>>> import numpy as np
>>> from numpy import linalg as LA
>>> np.set_printoptions(precision=3, suppress=True, linewidth=100)
>>> rd = lambda a: np.round(a, 3) + 0
>>> data = np.array([[1.1, 1.0, 0.0, 3.0],
...     [2.0, -0.9, 1.0, -3.0],
...     [3.0, 1.0, -2.9, 2.0],
...     [1.0, 1.0, 0.0, 3.1]])
>>> rd(LA.det(data.T))
np.float64(0.87)
>>> rd(LA.det(data[::-1]))
np.float64(0.87)
>>> rd(LA.eigvals(data).sum().real)
np.float64(0.4)
>>> rd(LA.det(2 * data)), rd(LA.det(data))
(np.float64(13.922), np.float64(0.87))
>>> rd(np.einsum("ii->", data))
np.float64(0.4)
>>> rd(np.poly(data))
array([  1.   ,  -0.4  , -12.94 ,  -7.404,   0.87 ])
>>> u = np.array([-3, 3, 3, -1])
>>> B = data + np.outer(u, np.eye(4)[2])
>>> rd(LA.det(B) / LA.det(data)), rd(1 + LA.solve(data, u)[2])
(np.float64(-6.387), np.float64(-6.387))
>>> LA.matrix_rank(LA.inv(B) - LA.inv(data), tol=1e-8)
np.int64(1)
>>> u = np.array([2, 2, 2])
>>> rd(np.correlate(data[1], data[0], "full"))
array([ 6.  , -2.7 ,  5.  , -7.7 ,  0.01, -1.9 , -3.3 ])
>>> Q, r_ = LA.qr(data)
>>> rd(Q @ r_)
array([[ 1.1,  1. ,  0. ,  3. ],
       [ 2. , -0.9,  1. , -3. ],
       [ 3. ,  1. , -2.9,  2. ],
       [ 1. ,  1. ,  0. ,  3.1]])
>>> np.allclose(data, data.T)
False
>>> LA.determinant(data)
Traceback (most recent call last):
  File "<python-input-20>", line 1, in <module>
    LA.determinant(data)
    ^^^^^^^^^^^^^^
AttributeError: module 'numpy.linalg' has no attribute 'determinant'
>>> rd(np.abs(LA.eigvals(data)).max())
np.float64(4.042)
>>> rd(data @ data)
array([[ 6.21,  3.2 ,  1.  ,  9.6 ],
       [ 0.4 ,  0.81, -3.8 ,  1.4 ],
       [-1.4 ,  1.2 ,  9.41,  6.4 ],
       [ 6.2 ,  3.2 ,  1.  ,  9.61]])
>>> (data - data.T) / 2
array([[ 0. , -0.5, -1.5,  1. ],
       [ 0.5,  0. ,  0. , -2. ],
       [ 1.5,  0. ,  0. ,  1. ],
       [-1. ,  2. , -1. ,  0. ]])
>>> data.inv()
Traceback (most recent call last):
  File "<python-input-24>", line 1, in <module>
    data.inv()
    ^^^^^^^^
AttributeError: 'numpy.ndarray' object has no attribute 'inv'
>>> F = np.load("run6.npy")
>>> F
array([[11.167, 19.399,  1.975],
       [ 9.428, 20.408, -0.192],
       [10.778, 20.246, -0.205],
       [ 9.862, 19.635,  1.247],
       [ 9.986, 20.097, -2.297],
       [ 8.778, 20.84 ,  1.227],
       [11.919, 18.859,  0.196],
       [10.07 , 20.463, -1.218],
       [ 9.341, 20.075,  1.377],
       [ 9.937, 20.004, -0.296],
       [10.313, 18.913,  0.057],
       [10.589, 19.406, -0.652],
       [10.144, 20.414,  1.027],
       [10.059, 20.545, -1.907],
       [10.922, 20.501, -0.513]])
>>> Q, V = LA.qr(data[:, :2])[0], LA.qr(data[:, 2:])[0]
>>> sig = LA.svd(Q.T @ V, compute_uv=False)
>>> rd(sig)
array([1.   , 0.472])
>>> rd(np.degrees(np.arccos(sig.clip(0, 1))))
array([ 0.556, 61.826])
>>> rd(LA.norm(Q @ Q.T - V @ V.T, 2))
np.float64(0.882)
>>> z = F[:, 1] > np.median(F[:, 1])
>>> u = F[z].mean(axis=0) - F[~z].mean(axis=0)
>>> z.astype(int)
array([0, 1, 1, 0, 0, 1, 0, 1, 0, 0, 0, 0, 1, 1, 1])
>>> ((F - F.mean(axis=0)) @ u > 0).astype(int)
array([0, 1, 1, 0, 1, 1, 0, 1, 0, 1, 0, 0, 0, 1, 1])
>>> cen = F - F.mean(axis=1)
Traceback (most recent call last):
  File "<python-input-36>", line 1, in <module>
    cen = F - F.mean(axis=1)
          ~~^~~~~~~~~~~~~~~~
ValueError: operands could not be broadcast together with shapes (15,3) (15,) 
>>> cen = F - F.mean(axis=0)
>>> left, sig, Vh = LA.svd(cen, full_matrices=False)
>>> np.abs(Vh[0]).argmax()
np.int64(2)
>>> np.searchsorted(np.cumsum(sig ** 2) / (sig ** 2).sum(), 0.9) + 1
np.int64(2)
>>> rd(cen.mean(axis=0))
array([0., 0., 0.])
>>> np.abs(left[:, 0]).argmax()
np.int64(4)
>>> rd(LA.norm(F, axis=0))
array([39.688, 77.443,  4.605])
>>> rd(LA.norm(F) ** 2 / LA.norm(F, 2) ** 2)
np.float64(1.004)
>>> rd(LA.norm(F[3] - F[2]))
np.float64(1.822)
>>> rd(LA.norm(F, 1)), rd(LA.norm(F, np.inf))
(np.float64(299.805), np.float64(32.541))
>>> rd(F[3] @ F[2])
np.float64(503.567)
>>> arr, _ = LA.qr(np.array([[-0.1, 0.3, 1.0, 0.6],
...     [0.8, 0.0, 0.1, -0.4],
...     [-0.4, 0.1, -1.1, -0.2],
...     [-1.7, -0.6, -0.4, 0.8]]))
>>> rd(arr)
array([[-0.052,  0.701,  0.578, -0.415],
       [ 0.416, -0.442,  0.002, -0.795],
       [-0.208,  0.436, -0.801, -0.353],
       [-0.884, -0.352,  0.155, -0.267]])
>>> gram = arr.T @ arr
>>> (arr @ arr.T).shape
(4, 4)
>>> np.allclose(gram, gram.T)
True
>>> K = np.loadtxt("m.csv", delimiter=",")
>>> K
array([[ 4.177,  5.768, -7.02 ],
       [ 4.144, -1.787,  8.924],
       [-2.181, -1.481,  9.646],
       [ 0.857,  8.87 , -4.537],
       [-8.126,  4.384,  3.841],
       [-2.602,  9.58 , -1.208],
       [-7.152, -6.323, -2.978],
       [ 1.948,  4.942, -8.473],
       [-8.995,  4.086, -1.547],
       [-1.999,  7.325, -6.507],
       [ 9.263,  1.769, -3.326],
       [-9.871,  1.014,  1.24 ],
       [-9.865, -1.041,  1.265],
       [-7.23 , -6.58 , -2.105],
       [-7.991, -5.484, -2.463],
       [-1.149,  6.063,  7.869],
       [ 2.724, -5.244,  8.067],
       [-2.588,  4.537,  8.527],
       [ 7.586, -6.482, -0.663],
       [ 3.161, -5.439, -7.773],
       [ 6.484, -6.677, -3.657],
       [-5.364,  7.311,  4.216],
       [-2.731, -6.126, -7.417],
       [-5.514, -8.158, -1.742],
       [-7.306,  6.507,  2.068],
       [-6.899,  7.211,  0.638],
       [-8.599,  3.056, -4.089]])
>>> B = K / LA.norm(K, axis=1, keepdims=True)
>>> gram = B @ B.T
>>> np.argwhere(np.triu(np.abs(gram) > 0.95, 1))
array([[ 0,  7],
       [ 4, 20],
       [ 4, 24],
       [ 6, 13],
       [ 6, 14],
       [ 6, 23],
       [ 8, 26],
       [ 9, 16],
       [10, 12],
       [11, 12],
       [13, 14],
       [13, 23],
       [15, 17],
       [15, 19],
       [17, 19],
       [18, 24],
       [18, 25],
       [20, 21],
       [20, 24],
       [20, 25],
       [21, 24],
       [24, 25]])
>>> (gram - 2 * np.eye(27)).round(6).argmax(axis=1)
array([ 7, 16, 17,  9, 24,  3, 13,  0, 26,  3,  0, 12, 11,  6,  6, 17,  1, 15, 20, 20, 18, 24, 19,
       13, 25, 24,  8])
>>> rd(np.degrees(np.arccos(np.clip(gram[17, 14], -1, 1))))
np.float64(104.598)
>>> rd(LA.norm(B, axis=1))
array([1., 1., 1., 1., 1., 1., 1., 1., 1., 1., 1., 1., 1., 1., 1., 1., 1., 1., 1., 1., 1., 1., 1.,
       1., 1., 1., 1.])
>>> Q, V = LA.qr(K[:, :2])[0], LA.qr(K[:, 2:])[0]
>>> sig = LA.svd(Q.T @ V, compute_uv=False)
>>> rd(sig)
array([0.095])
>>> rd(np.degrees(np.arccos(sig.clip(0, 1))))
array([84.568])
>>> rd(LA.norm(Q @ Q.T - V @ V.T, 2))
np.float64(1.0)
>>> (sig > 0.9).sum()
np.int64(0)
>>> cen = (K - K.mean(axis=0)) / K.std(axis=0)
>>> np.argwhere(np.abs(cen) > 2)
array([[10,  0]])
>>> rd(cen.std(axis=0))
array([1., 1., 1.])
>>> b = LA.lstsq(np.delete(cen, 2, axis=1), cen[:, 2])[0]
>>> rd(1 - np.var(cen[:, 2] - np.delete(cen, 2, axis=1) @ b))
np.float64(0.017)
>>> x = np.array([0, 1, -1])
>>> rhs = K @ x
>>> rd(LA.pinv(K) @ K)
array([[1., 0., 0.],
       [0., 1., 0.],
       [0., 0., 1.]])
>>> rd(LA.lstsq(K, rhs)[0])
array([ 0.,  1., -1.])
>>> try:
...     LA.solve(K, rhs)
... except LA.LinAlgError as e:
...     print(repr(e))
... 
LinAlgError('Last 2 dimensions of the array must be square')
>>> rng = np.random.default_rng(91)
>>> rhs = rhs + 0.3 * rng.normal(size=27)
>>> rd(rhs)
array([ 12.825, -10.494, -11.521,  13.254,   0.723,  10.723,  -3.436,  13.343,   5.447,  13.654,
         5.293,  -0.004,  -2.282,  -4.052,  -3.271,  -1.626, -13.049,  -3.435,  -5.665,   2.29 ,
        -2.817,   3.117,   1.452,  -6.108,   4.514,   6.574,   7.289])
>>> b, *_ = LA.lstsq(K, rhs)
>>> rd(b)
array([-0.002,  0.993, -0.991])
>>> rd(K.T @ (rhs - K @ b))
array([0., 0., 0.])
>>> [round(float(LA.norm(LA.solve(K.T @ K + lam * np.eye(3), K.T @ rhs))), 2) for lam in (0, 1, 10, 100)]
[1.4, 1.4, 1.39, 1.24]
>>> m1 = np.load("sample4.npy")
>>> m1
array([[  8.144,  -3.374,  -3.85 ],
       [ -5.897,  -5.186,  -8.984],
       [  6.303,  -4.748,  -6.556],
       [ -6.933,  -5.139, -10.34 ],
       [  7.811,  -4.952,  -4.368],
       [  7.673,  -4.887,  -5.965],
       [ -7.074,  -5.216,  -9.394],
       [ -7.399,  -6.999, -10.366],
       [ -5.834,  -4.406, -10.438],
       [ -7.122,  -6.106, -11.96 ],
       [  8.727,  -4.354,  -4.44 ],
       [  7.611,  -3.959,  -5.197],
       [  7.096,  -4.804,  -3.796],
       [ -6.   ,  -5.14 , -10.067],
       [  7.88 ,  -5.756,  -5.421],
       [ -8.129,  -4.539, -10.792],
       [  5.897,  -4.947,  -4.876],
       [  8.354,  -5.193,  -5.667],
       [ -7.916,  -6.723, -10.697],
       [  5.634,  -3.85 ,  -3.76 ],
       [  7.524,  -5.939,  -5.642],
       [ -7.61 ,  -4.793, -10.412],
       [ -3.996,  -7.433,  -9.978],
       [  9.606,  -4.911,  -5.676],
       [  8.506,  -5.307,  -4.972],
       [ 10.127,  -3.401,  -4.608],
       [ -7.374,  -7.301, -10.093]])
>>> B = np.array([[-4, -1, 3], [0, 2, 5], [1, 4, 5]])
>>> np.vstack([m1, B.T]).shape
(30, 3)
>>> np.einsum("ij->j", m1)
array([  35.609, -139.363, -198.315])
>>> x = np.array([-4, -1, 5])
>>> rhs = m1 @ x
>>> b, lr = np.zeros(3), 1 / LA.norm(m1, 2) ** 2
>>> for i in range(60):
...     b -= lr * m1.T @ (m1 @ b - rhs)
...     if i % 10 == 0: print(i, round(LA.norm(m1 @ b - rhs), 3))
... 
0 61.262
10 14.928
20 14.031
30 13.188
40 12.396
50 11.651
>>> rd(b)
array([-3.596,  1.35 ,  3.414])
>>> W0 = np.loadtxt("test11.csv", delimiter=",")
>>> W0
array([[0., 1., 1., 0.],
       [1., 0., 1., 1.],
       [1., 1., 0., 1.],
       [0., 1., 1., 0.]])
>>> W0 @ W0
array([[2., 1., 1., 2.],
       [1., 3., 2., 1.],
       [1., 2., 3., 1.],
       [2., 1., 1., 2.]])
>>> low = np.diag(W0.sum(axis=1)) - W0
>>> (LA.eigvalsh(low) < 1e-8).sum()
np.int64(1)
>>> low
array([[ 2., -1., -1.,  0.],
       [-1.,  3., -1., -1.],
       [-1., -1.,  3., -1.],
       [ 0., -1., -1.,  2.]])
